% ipython --no-banner

In [1]: import numpy as np

In [2]: from numpy import linalg as LA

In [3]: np.set_printoptions(precision=2, suppress=True, linewidth=140, legacy="1.25")

In [4]: m1 = np.array([[-12, -12, 1, 2, 3],
   ...:     [-12, 6, -2, 2, -14],
   ...:     [1, -2, -12, 5, -4],
   ...:     [2, 2, 5, -16, -12],
   ...:     [3, -14, -4, -12, 12]])

In [5]: x = np.array([-5, -1, 0, -5, 5])

In [6]: y = m1 @ x

In [7]: y
Out[7]: array([ 77, -26, -48,   8, 119])

In [8]: print(np.round(LA.solve(m1, m1[:, 3]), 2) + 0)
[0. 0. 0. 1. 0.]

In [9]: np.round(LA.solve(m1, 5 * y), 2) + 0
Out[9]: array([-25.,  -5.,   0., -25.,  25.])

In [10]: LA.solve(m1, y + m1[:, 2])
Out[10]: array([-5., -1.,  1., -5.,  5.])

In [11]: x = np.array([3, 3, 2, 4, 4])

In [12]: y = m1 @ x

In [13]: b, lr = np.zeros(5), 1 / LA.norm(m1, 2) ** 2

In [14]: for i in range(15):
    ...:     b -= lr * m1.T @ (m1 @ b - y)
    ...:     if i % 5 == 0: print(i, round(LA.norm(m1 @ b - y), 2))
    ...: 
0 75.27
5 10.67
10 2.91

In [15]: np.round(LA.cond(m1), 2)
Out[15]: 7.84

In [16]: b
Out[16]: array([3.1 , 2.87, 2.  , 4.06, 3.88])

In [17]: W0 = np.load("test3.npy")

In [18]: W0
Out[18]: 
array([[ 1.02, -2.11, -0.15],
       [-0.33,  1.39, -0.15],
       [ 1.11, -1.58, -0.1 ],
       [ 0.3 , -0.17, -0.06],
       [-0.62,  1.7 , -0.2 ],
       [-0.56,  0.63, -0.11],
       [ 0.4 , -1.36,  0.3 ],
       [ 1.31, -1.08, -0.02],
       [-0.18, -0.68, -0.13],
       [-0.58,  1.24,  0.72],
       [-0.17, -0.33,  0.31]])

In [19]: left, sigma, VT = LA.svd(W0, full_matrices=False)

In [20]: np.cumsum(sigma ** 2) / np.sum(sigma ** 2)
Out[20]: array([0.92, 0.97, 1.  ])

In [21]: left.shape, sigma.shape, VT.shape
Out[21]: ((11, 3), (3,), (3, 3))

In [22]: np.round(left.T @ W0 @ VT.T, 2) + 0
Out[22]: 
array([[4.65, 0.  , 0.  ],
       [0.  , 1.12, 0.  ],
       [0.  , 0.  , 0.86]])

In [23]: print(np.allclose(left * sigma @ VT, W0))
True

In [24]: np.round(left.T @ left, 2) + 0
Out[24]: 
array([[1., 0., 0.],
       [0., 1., 0.],
       [0., 0., 1.]])

In [25]: round(np.sqrt((sigma ** 2).sum()), 2), np.round(LA.norm(W0), 2)
Out[25]: (4.86, 4.86)
